In [1]: import numpy as np

In [2]: import numpy.linalg as la

In [3]: np.set_printoptions(precision=3, suppress=True, linewidth=100)

In [4]: data = np.load("run17.npy")

In [5]: data
Out[5]: 
array([[  6.3  , -19.244,   6.869, -18.678],
       [ 45.292,  -1.901,   8.924, -11.871],
       [-14.267,  -4.452,   1.21 ,  -2.954],
       [ 14.084,  29.222, -20.2  ,  -3.085],
       [-18.209,  -5.615,   6.17 ,   9.747],
       [ 14.989,  -3.119,  -9.544,  -3.113],
       [ -3.145,  -2.348,   0.242, -18.75 ],
       [  3.846,  -3.382, -19.395,  -2.098],
       [ -4.938,  -1.055,  -8.103,  -0.32 ],
       [  8.027,   0.63 ,   2.019,  -3.535],
       [  6.664,  16.261,  -3.649,   1.117],
       [  3.969,  -1.219,  -1.194,  -3.571],
       [ -9.749, -11.758,  14.055,  22.737],
       [ 14.376,   6.869,   4.255, -16.507],
       [  1.415,   7.138,   8.135,  15.061],
       [ -2.628,  -4.387,  -6.131,   4.18 ],
       [-13.21 , -16.168,  13.047,   5.443],
       [ 13.498,   5.754,  -5.243,  -6.051],
       [  7.346,  -1.791,   1.704, -20.571],
       [  6.261,   7.187,  -1.485,  -5.928],
       [-32.261,  -7.099, -11.088,  -0.247],
       [ 17.051,  12.622,   9.156,   6.278],
       [  8.813,  19.353,   2.966,   1.992],
       [ 22.14 ,  10.559,  -7.614,   0.784],
       [-27.536,   3.105, -19.756,   0.02 ]])

In [6]: vec = np.array([-3, -2, -3, 1])

In [7]: rhs = data @ vec

In [8]: beta, lr = np.zeros(4), 1 / la.norm(data, 2) ** 2

In [9]: for i in range(15):
   ...:     beta -= lr * data.T @ (data @ beta - rhs)
   ...:     if i % 5 == 0: print(i, round(la.norm(data @ beta - rhs), 3))
   ...: 
0 91.0
5 35.078
10 19.334

In [10]: beta
Out[10]: array([-3.141, -1.76 , -2.748,  0.815])

In [11]: np.round(la.cond(data), 3)
Out[11]: np.float64(3.026)

In [12]: proj = data @ la.solve(data.T @ data, data.T)

In [13]: np.round(la.eigvalsh(proj), 3) + 0
Out[13]: 
array([0., 0., 0., 0., 0., 0., 0., 0., 0., 0., 0., 0., 0., 0., 0., 0., 0., 0., 0., 0., 0., 1., 1.,
       1., 1.])

In [14]: cent = data[[14, 2]].astype(float)

In [15]: for _ in range(7):
    ...:     idx = la.norm(data[:, None] - cent, axis=-1).argmin(axis=1)
    ...:     cent = np.array([data[idx == j].mean(axis=0) for j in range(2)])
    ...: 

In [16]: idx
Out[16]: array([1, 0, 1, 0, 1, 0, 1, 1, 1, 0, 0, 0, 1, 0, 0, 1, 1, 0, 0, 0, 1, 0, 0, 0, 1])

In [17]: np.abs(cent[1] - cent[0]).argmax()
Out[17]: np.int64(0)

In [18]: cent[1] - cent[0]
Out[18]: array([-23.665, -14.265,  -1.239,   3.416])

In [19]: Ac = data - data.mean(axis=0)

In [20]: Uu, sv, VT = la.svd(Ac, full_matrices=False)

In [21]: np.abs(VT[0]).argmax()
Out[21]: np.int64(0)

In [22]: (np.sign(Uu[:, 0]) == np.sign(Uu[0, 0])).astype(int)
Out[22]: array([1, 1, 0, 1, 0, 1, 0, 0, 0, 1, 1, 1, 0, 1, 0, 0, 0, 1, 1, 1, 0, 1, 1, 1, 0])

In [23]: round((sv ** 2).sum() ** 2 / (sv ** 4).sum(), 3)
Out[23]: np.float64(2.713)

In [24]: la.matrix_rank(Ac)
Out[24]: np.int64(4)

In [25]: sv ** 2 / (sv ** 2).sum()
Out[25]: array([0.528, 0.232, 0.18 , 0.06 ])

In [26]: w1 = np.array([[-1, 1, -3, 1], [-2, 0, 3, 0], [1, 1, 0, -3], [-1, 3, -3, -2]])

In [27]: beta = np.array([-2, 1, -3, 1])

In [28]: act = np.maximum(data @ w1 + beta, 0)

In [29]: (act > 0).astype(int)
Out[29]: 
array([[1, 0, 0, 1],
       [0, 1, 0, 1],
       [1, 0, 1, 0],
       [0, 0, 1, 1],
       [1, 1, 1, 0],
       [0, 0, 0, 1],
       [1, 0, 1, 1],
       [0, 0, 0, 1],
       [0, 0, 1, 1],
       [0, 1, 0, 1],
       [0, 1, 1, 1],
       [0, 0, 0, 1],
       [1, 1, 0, 0],
       [0, 0, 1, 1],
       [0, 1, 0, 0],
       [0, 1, 0, 1],
       [1, 1, 0, 0],
       [0, 0, 0, 1],
       [1, 0, 1, 1],
       [0, 0, 1, 1],
       [1, 0, 1, 1],
       [0, 1, 0, 0],
       [0, 1, 1, 0],
       [0, 1, 0, 1],
       [0, 0, 1, 1]])

In [30]: la.matrix_rank(act)
Out[30]: np.int64(4)

In [31]: cent = np.array([[1, 1], [3, 0], [2, 0], [3, 0]])

In [32]: w1 @ cent
Out[32]: 
array([[-1, -1],
       [ 4, -2],
       [-5,  1],
       [-4, -1]])

In [33]: arr = np.load("test9.npy")

In [34]: arr
Out[34]: 
array([[ 30.963, -13.021,  28.481],
       [ 31.066, -16.538,  29.952],
       [ 29.284, -15.757,  29.279],
       [ 28.298, -15.34 ,  29.917],
       [ 30.315, -14.095,  30.535],
       [ 30.045, -15.209,  29.431],
       [ 31.37 , -15.862,  30.991],
       [ 30.559, -14.569,  30.609],
       [ 29.888, -16.522,  29.421],
       [ 29.955, -14.113,  30.388],
       [ 31.783, -15.938,  28.918],
       [ 30.196, -15.057,  31.767],
       [ 30.002, -16.645,  28.513],
       [ 29.127, -16.351,  27.99 ],
       [ 31.461, -15.136,  30.68 ],
       [ 31.417, -14.332,  29.737],
       [ 29.377, -14.7  ,  29.575],
       [ 30.162, -14.767,  29.902],
       [ 29.714, -15.509,  28.353],
       [ 29.765, -15.074,  29.49 ],
       [ 29.417, -15.834,  30.366],
       [ 29.279, -15.555,  30.178],
       [ 30.439, -14.498,  29.76 ],
       [ 29.344, -13.986,  28.053],
       [ 30.586, -15.459,  30.319],
       [ 30.131, -16.835,  28.626],
       [ 29.659, -15.197,  29.304],
       [ 30.74 , -14.09 ,  29.263],
       [ 30.981, -15.235,  30.016],
       [ 30.733, -14.954,  29.163]])

In [35]: C2 = np.cov(arr, rowvar=False)

In [36]: round(float(np.corrcoef(arr[:, 0], arr[:, 1])[0, 1]), 3)
Out[36]: 0.133

In [37]: la.eigvalsh(C2)[::-1]
Out[37]: array([0.998, 0.735, 0.547])

In [38]: C2.shape
Out[38]: (3, 3)

In [39]: np.corrcoef(arr.T)
Out[39]: 
array([[1.   , 0.133, 0.228],
       [0.133, 1.   , 0.104],
       [0.228, 0.104, 1.   ]])
